$ python -q
>>> import numpy as np
>>> import numpy.linalg as la
>>> np.set_printoptions(suppress=True, linewidth=120)
>>> def tidy(a):
...     return np.round(a, 2) + 0
... 
>>> O, _ = la.qr(np.array([[1.0, 0.4, 0.3, -0.1, 0.3, 0.4, 0.7, -0.5],
...     [1.9, 0.4, 0.2, 0.4, 0.4, 0.0, 0.1, 0.5],
...     [1.2, 0.4, -0.4, -2.2, -1.2, -0.3, 0.5, 0.5],
...     [0.5, -0.3, 1.0, 0.2, -0.4, -0.8, -0.8, -0.5],
...     [1.7, -1.4, 2.1, 2.2, 0.2, -0.2, 1.0, -0.5],
...     [0.4, 1.8, -0.5, 0.0, 0.4, -1.6, -0.6, -1.3],
...     [1.4, 0.8, 0.9, 0.5, -1.3, -0.4, -0.3, -0.3],
...     [-3.0, 0.5, 1.0, -1.1, -1.3, 2.2, -1.4, 0.9]]))
>>> E = 2 * O
>>> tidy(E)
array([[-0.44, -0.33,  0.29, -0.24,  1.06,  0.64, -0.64, -1.27],
       [-0.84, -0.35,  0.14,  0.03,  0.59,  0.89,  1.2 ,  0.75],
       [-0.53, -0.34, -0.28, -1.72, -0.12, -0.29, -0.44,  0.51],
       [-0.22,  0.22,  0.65, -0.38,  0.25, -1.25,  1.09, -0.72],
       [-0.75,  1.05,  1.06,  0.27,  0.26, -0.2 , -0.75,  0.68],
       [-0.18, -1.4 ,  0.18,  0.68,  0.47, -0.91, -0.44,  0.5 ],
       [-0.62, -0.65,  0.87,  0.08, -1.45,  0.37, -0.02, -0.44],
       [ 1.33, -0.32,  1.21, -0.53,  0.26,  0.39,  0.06,  0.38]])
>>> Uu, s, Vt = la.svd(E, full_matrices=False)
>>> tidy(Uu.T @ E @ Vt.T)
array([[2., 0., 0., 0., 0., 0., 0., 0.],
       [0., 2., 0., 0., 0., 0., 0., 0.],
       [0., 0., 2., 0., 0., 0., 0., 0.],
       [0., 0., 0., 2., 0., 0., 0., 0.],
       [0., 0., 0., 0., 2., 0., 0., 0.],
       [0., 0., 0., 0., 0., 2., 0., 0.],
       [0., 0., 0., 0., 0., 0., 2., 0.],
       [0., 0., 0., 0., 0., 0., 0., 2.]])
>>> tidy(s / s[0])
array([1., 1., 1., 1., 1., 1., 1., 1.])
>>> (s > 1e-8).sum()
np.int64(8)
>>> feats = np.loadtxt("sample12.csv", delimiter=",")
>>> tidy(feats)
array([[-12.22,   1.58,  -7.75,   2.99,   4.25, -12.54,  -1.93],
       [  4.14, -14.41,  -0.15,   8.7 ,  -9.76,   0.09,   2.04],
       [  9.74,   6.15,   7.66,  -7.57,   1.06,  12.22,   0.8 ],
       [  2.58, -14.52,  -1.2 ,   9.3 ,  -9.41,  -1.61,   1.83],
       [ 12.25,  -4.4 ,   7.2 ,  -1.02,  -5.95,  11.72,   2.22],
       [-11.54,   7.84,  -6.05,  -1.62,   7.82,  -9.94,  -2.46],
       [ -6.28,  13.8 ,  -1.39,  -7.55,   9.97,  -2.55,  -2.29],
       [-10.98,   9.2 ,  -5.41,  -2.76,   8.48,  -8.93,  -2.51],
       [-10.52,  -4.65,  -7.87,   6.78,   0.05, -12.6 ,  -1.06],
       [-10.95,  -3.64,  -7.96,   6.22,   0.77, -12.76,  -1.22]])
>>> [round(float(x), 2) for x in la.svd(feats, compute_uv=False)[:3]]
[50.1, 38.6, 0.0]
>>> t = np.radians(120)
>>> R = np.eye(7)
>>> R[4, 4] = R[0, 0] = np.cos(t)
>>> R[4, 0], R[0, 4] = -np.sin(t), np.sin(t)
>>> tidy(R)
array([[-0.5 ,  0.  ,  0.  ,  0.  ,  0.87,  0.  ,  0.  ],
       [ 0.  ,  1.  ,  0.  ,  0.  ,  0.  ,  0.  ,  0.  ],
       [ 0.  ,  0.  ,  1.  ,  0.  ,  0.  ,  0.  ,  0.  ],
       [ 0.  ,  0.  ,  0.  ,  1.  ,  0.  ,  0.  ,  0.  ],
       [-0.87,  0.  ,  0.  ,  0.  , -0.5 ,  0.  ,  0.  ],
       [ 0.  ,  0.  ,  0.  ,  0.  ,  0.  ,  1.  ,  0.  ],
       [ 0.  ,  0.  ,  0.  ,  0.  ,  0.  ,  0.  ,  1.  ]])
>>> A2 = feats @ R.T
>>> tidy(la.svd(feats, compute_uv=False)), tidy(la.svd(A2, compute_uv=False))
(array([50.1, 38.6,  0. ,  0. ,  0. ,  0. ,  0. ]), array([50.1, 38.6,  0. ,  0. ,  0. ,  0. ,  0. ]))
>>> tidy(la.det(R)), np.trace(R)
(np.float64(1.0), np.float64(4.0))
>>> A = np.loadtxt("a.csv", delimiter=",")
>>> tidy(A)
array([[0.16, 0.13, 0.13, 0.05, 0.11, 0.11, 0.08, 0.06, 0.06, 0.03, 0.06],
       [0.15, 0.16, 0.13, 0.08, 0.  , 0.1 , 0.07, 0.1 , 0.02, 0.05, 0.15],
       [0.18, 0.2 , 0.07, 0.02, 0.05, 0.02, 0.09, 0.11, 0.11, 0.09, 0.05],
       [0.15, 0.02, 0.  , 0.13, 0.02, 0.19, 0.13, 0.06, 0.06, 0.11, 0.13],
       [0.05, 0.02, 0.11, 0.12, 0.08, 0.05, 0.14, 0.09, 0.09, 0.14, 0.11],
       [0.12, 0.08, 0.02, 0.16, 0.02, 0.2 , 0.  , 0.18, 0.  , 0.14, 0.1 ],
       [0.24, 0.11, 0.11, 0.24, 0.05, 0.  , 0.08, 0.  , 0.05, 0.08, 0.03],
       [0.09, 0.02, 0.06, 0.14, 0.11, 0.12, 0.03, 0.08, 0.11, 0.09, 0.14],
       [0.08, 0.06, 0.14, 0.1 , 0.08, 0.02, 0.16, 0.14, 0.02, 0.06, 0.16],
       [0.16, 0.04, 0.11, 0.  , 0.09, 0.2 , 0.02, 0.11, 0.02, 0.18, 0.07],
       [0.09, 0.09, 0.15, 0.06, 0.13, 0.11, 0.09, 0.09, 0.04, 0.09, 0.06]])
>>> O, R = la.qr(A)
>>> np.allclose(R.T @ R, A.T @ A)
True
>>> tidy(O.T @ O)
array([[1., 0., 0., 0., 0., 0., 0., 0., 0., 0., 0.],
       [0., 1., 0., 0., 0., 0., 0., 0., 0., 0., 0.],
       [0., 0., 1., 0., 0., 0., 0., 0., 0., 0., 0.],
       [0., 0., 0., 1., 0., 0., 0., 0., 0., 0., 0.],
       [0., 0., 0., 0., 1., 0., 0., 0., 0., 0., 0.],
       [0., 0., 0., 0., 0., 1., 0., 0., 0., 0., 0.],
       [0., 0., 0., 0., 0., 0., 1., 0., 0., 0., 0.],
       [0., 0., 0., 0., 0., 0., 0., 1., 0., 0., 0.],
       [0., 0., 0., 0., 0., 0., 0., 0., 1., 0., 0.],
       [0., 0., 0., 0., 0., 0., 0., 0., 0., 1., 0.],
       [0., 0., 0., 0., 0., 0., 0., 0., 0., 0., 1.]])
>>> tidy(O @ R)
array([[0.16, 0.13, 0.13, 0.05, 0.11, 0.11, 0.08, 0.06, 0.06, 0.03, 0.06],
       [0.15, 0.16, 0.13, 0.08, 0.  , 0.1 , 0.07, 0.1 , 0.02, 0.05, 0.15],
       [0.18, 0.2 , 0.07, 0.02, 0.05, 0.02, 0.09, 0.11, 0.11, 0.09, 0.05],
       [0.15, 0.02, 0.  , 0.13, 0.02, 0.19, 0.13, 0.06, 0.06, 0.11, 0.13],
       [0.05, 0.02, 0.11, 0.12, 0.08, 0.05, 0.14, 0.09, 0.09, 0.14, 0.11],
       [0.12, 0.08, 0.02, 0.16, 0.02, 0.2 , 0.  , 0.18, 0.  , 0.14, 0.1 ],
       [0.24, 0.11, 0.11, 0.24, 0.05, 0.  , 0.08, 0.  , 0.05, 0.08, 0.03],
       [0.09, 0.02, 0.06, 0.14, 0.11, 0.12, 0.03, 0.08, 0.11, 0.09, 0.14],
       [0.08, 0.06, 0.14, 0.1 , 0.08, 0.02, 0.16, 0.14, 0.02, 0.06, 0.16],
       [0.16, 0.04, 0.11, 0.  , 0.09, 0.2 , 0.02, 0.11, 0.02, 0.18, 0.07],
       [0.09, 0.09, 0.15, 0.06, 0.13, 0.11, 0.09, 0.09, 0.04, 0.09, 0.06]])
>>> O.shape, R.shape
((11, 11), (11, 11))
